$ python -q
>>> import numpy as np
>>> np.set_printoptions(precision=2, suppress=True, linewidth=200)
>>> def rd(a):
...     return np.round(a, 2) + 0
... 
>>> J = np.array([[0, -3, -1], [3, 0, 0], [1, 0, 0]])
>>> J
array([[ 0, -3, -1],
       [ 3,  0,  0],
       [ 1,  0,  0]])
>>> # antisymmetric, zero diagonal
>>> rd(np.trace(np.linalg.pinv(J) @ J))
np.float64(2.0)
>>> rd(J @ np.linalg.pinv(J) @ J)
array([[ 0., -3., -1.],
       [ 3.,  0.,  0.],
       [ 1.,  0.,  0.]])
>>> Uu, sigma, vt = np.linalg.svd(J)
>>> rd(sigma)
array([3.16, 3.16, 0.  ])
>>> B = Uu[:, :2] @ np.diag(sigma[:2]) @ vt[:2]
>>> rd(np.abs(J - B).max())
np.float64(0.0)
>>> rd(np.linalg.norm(J - B, 2)), rd(sigma[2])
(np.float64(0.0), np.float64(0.0))
>>> np.linalg.matrix_rank(J, rtol=0.05)
np.int64(2)
>>> rd(np.poly(J))
array([ 1.,  0., 10.,  0.])
>>> rd(np.linalg.det(J[::-1]))
np.float64(0.0)
>>> rd(np.linalg.det(J.T))
np.float64(0.0)
>>> rd(np.linalg.det(2 * J)), rd(np.linalg.det(J))
(np.float64(0.0), np.float64(0.0))
>>> vec = np.array([3, -3, 0])
>>> rd(np.linalg.svd(J, compute_uv=False))
array([3.16, 3.16, 0.  ])
>>> rd(np.linalg.det(J))
np.float64(0.0)
>>> Q = np.linalg.solve(np.eye(3) - J, np.eye(3) + J)
>>> rd(Q @ Q.T)
array([[1., 0., 0.],
       [0., 1., 0.],
       [0., 0., 1.]])
>>> rd(np.linalg.det(Q))
np.float64(1.0)
>>> u, v = J[1], J[0]
>>> u @ u
np.int64(9)
>>> u @ v
np.int64(0)
>>> p = (u @ v) / (u @ u) * u
>>> v - p
array([ 0., -3., -1.])
>>> np.outer(u, v)
array([[ 0, -9, -3],
       [ 0,  0,  0],
       [ 0,  0,  0]])
>>> np.linalg.matrix_rank(np.outer(u, v))
np.int64(1)
>>> M = np.load("run12.npy")
>>> M
array([[ 0,  4,  4,  5],
       [ 0,  1,  3,  4],
       [ 2,  2,  2,  2],
       [ 0,  9, 19, 25]])
>>> hat = np.triu(np.array([[0, 0, 0, 0], [0, 0, 0, 1], [1, 0, 0, 0], [1, 1, 1, 0]]), 1) + np.eye(4)
>>> B = hat @ M @ np.linalg.inv(hat)
>>> rd(np.linalg.det(B))
np.float64(0.0)
>>> B
array([[ 0.,  4.,  4.,  1.],
       [ 0., 10., 22., 19.],
       [ 2.,  2.,  2.,  0.],
       [ 0.,  9., 19., 16.]])
>>> rd(np.poly(B))
array([  1., -28., -11.,  -2.,   0.])
>>> data = 0.9 ** np.abs(np.subtract.outer(np.arange(4), np.arange(4)))
>>> rd(data)
array([[1.  , 0.9 , 0.81, 0.73],
       [0.9 , 1.  , 0.9 , 0.81],
       [0.81, 0.9 , 1.  , 0.9 ],
       [0.73, 0.81, 0.9 , 1.  ]])
>>> rd(np.abs(np.linalg.svd(data)[2][-1]))
array([0.28, 0.65, 0.65, 0.28])
>>> np.linalg.matrix_rank(data, rtol=0.1)
np.int64(1)
>>> np.argsort(-np.linalg.norm(data, axis=0).round(6), kind="stable")[:3]
array([1, 2, 0])
>>> [round(float(x), 2) for x in np.linalg.svd(data, compute_uv=False)[:3]]
[3.53, 0.31, 0.1]
>>> F = np.load("dump.npy")
>>> F
array([[ 3, -2, -2],
       [-2,  3, -2],
       [-2, -2,  3]])
>>> # equal to its transpose
>>> ev, vecs = np.linalg.eigvalsh(F)
Traceback (most recent call last):
  File "<python-input-47>", line 1, in <module>
    ev, vecs = np.linalg.eigvalsh(F)
    ^^^^^^^^
ValueError: too many values to unpack (expected 2)
>>> ev, vecs = np.linalg.eigh(F)
>>> rd(vecs @ np.diag(ev) @ vecs.T)
array([[ 3., -2., -2.],
       [-2.,  3., -2.],
       [-2., -2.,  3.]])
>>> rd(vecs.T @ vecs)
array([[1., 0., 0.],
       [0., 1., 0.],
       [0., 0., 1.]])
>>> np.unique(ev.round(6) + 0, return_counts=True)[1]
array([1, 2])
>>> (ev > 1e-8).sum(), (ev < -1e-8).sum()
(np.int64(2), np.int64(1))
>>> ev.sum(), np.trace(F)
(np.float64(9.0), np.int64(9))
>>> rd(np.linalg.eigvalsh(F + -2 * np.eye(3)))
array([-3.,  3.,  3.])
>>> arr = np.array([[0.0, 0.4, 1.4], [0.5, 0.3, -0.6], [0.1, 0.9, 0.0], [-2.0, 0.0, 2.2]])
>>> rng = np.random.default_rng(9352)
>>> arr[0] = arr[2] + 0.3 * rng.normal(size=3)
>>> rd(arr)
array([[ 0.13,  0.64, -0.21],
       [ 0.5 ,  0.3 , -0.6 ],
       [ 0.1 ,  0.9 ,  0.  ],
       [-2.  ,  0.  ,  2.2 ]])
>>> # row 3 is much longer than the rest
>>> hat = arr @ np.linalg.solve(arr.T @ arr, arr.T)
>>> rd(np.diag(hat))
array([0.72, 0.32, 0.99, 0.97])
>>> np.argsort(-np.linalg.norm(arr, axis=0).round(6), kind="stable")[:3]
array([2, 0, 1])
>>> [round(float(x), 2) for x in np.linalg.svd(arr, compute_uv=False)[:3]]
[3.09, 1.13, 0.08]
>>> np.linalg.cond(arr) > 100
np.False_
>>> Uu, sigma, vt = np.linalg.svd(arr)
>>> rd(sigma)
array([3.09, 1.13, 0.08])
>>> np.argmax(sigma[:-1] / (sigma[1:] + 1e-6)) + 1
np.int64(2)
>>> B = Uu[:, :2] @ np.diag(sigma[:2]) @ vt[:2]
>>> rd(np.linalg.norm(arr - B) / np.linalg.norm(arr))
np.float64(0.03)
>>> np.linalg.matrix_rank(B)
np.int64(2)
>>> np.linalg.matrix_rank(M)
np.int64(3)
>>> np.abs(M).max()
np.int64(25)
>>> M.shape
(4, 4)
>>> M - M[0]
array([[ 0,  0,  0,  0],
       [ 0, -3, -1, -1],
       [ 2, -2, -2, -3],
       [ 0,  5, 15, 20]])
>>> rd(np.linalg.svd(M, compute_uv=False))
array([34.  ,  2.7 ,  1.56,  0.  ])
>>> u = np.array([2, 3])
>>> rd(np.array([np.convolve(row, u, "same") for row in arr]))
array([[ 0.27,  1.68,  1.5 ],
       [ 1.  ,  2.1 , -0.3 ],
       [ 0.2 ,  2.1 ,  2.7 ],
       [-4.  , -6.  ,  4.4 ]])
>>> rd(np.correlate(arr[2], arr[0], "full"))
array([-0.02, -0.12,  0.59,  0.12,  0.  ])
>>> np.convolve(arr[2], u)
array([0.2, 2.1, 2.7, 0. ])
>>> W0 = np.load("layer15.npy")
>>> W0
array([[ 5, -5,  0,  0,  0,  0],
       [-5,  0,  0,  0,  0,  0],
       [ 2,  4,  0,  0,  0,  0],
       [ 0,  0,  5, -5,  0,  0],
       [ 0,  0, -5,  0,  0,  0],
       [ 0,  0,  2,  4,  0,  0],
       [ 0,  0,  0,  0,  5, -5],
       [ 0,  0,  0,  0, -5,  0],
       [ 0,  0,  0,  0,  2,  4]])
>>> B = np.c_[W0[:, :1] @ np.array([[-1]]), np.array([1, 2, 0, 2, 0, 2, 0, 3, 2])]
>>> B
array([[-5,  1],
       [ 5,  2],
       [-2,  0],
       [ 0,  2],
       [ 0,  0],
       [ 0,  2],
       [ 0,  0],
       [ 0,  3],
       [ 0,  2]])
>>> rd(np.linalg.norm(B - W0 @ np.linalg.lstsq(W0, B)[0], axis=0))
array([0.  , 4.21])
>>> np.linalg.matrix_rank(np.c_[W0, B])
np.int64(7)
>>> B = W0 / np.linalg.norm(W0, axis=1, keepdims=True)
>>> cov = B @ B.T
>>> (cov - 2 * np.eye(9)).round(6).argmax(axis=1)
array([3, 3, 3, 0, 0, 0, 0, 0, 0])
>>> np.argwhere(np.triu(np.abs(cov) > 0.95, 1))
array([], shape=(0, 2), dtype=int64)
>>> u = np.array([1, 1, 1])
>>> A = 5 * np.eye(3) + np.outer(u, u)
>>> A
array([[6., 1., 1.],
       [1., 6., 1.],
       [1., 1., 6.]])
>>> # equal to its transpose
>>> ev, vecs = np.linalg.eigh(A)
>>> vec = np.array([5, -3, 2])
>>> rd(vecs * np.sqrt(ev) @ vecs.T)
array([[2.43, 0.2 , 0.2 ],
       [0.2 , 2.43, 0.2 ],
       [0.2 , 0.2 , 2.43]])
>>> rd(vec @ A @ vec / (vec @ vec)), rd(ev[0]), rd(ev[-1])
(np.float64(5.42), np.float64(5.0), np.float64(8.0))
>>> (np.sign(vecs[:, -1].round(6)) == np.sign(vecs[0, -1].round(6))).astype(int)
array([1, 1, 1])
>>> T = np.stack([A, 4 * A, A[::-1]])
>>> (T @ A.T).shape
(3, 3, 3)
>>> np.linalg.matrix_rank(T.reshape(3, -1))
np.int64(2)
>>> T.shape
(3, 3, 3)
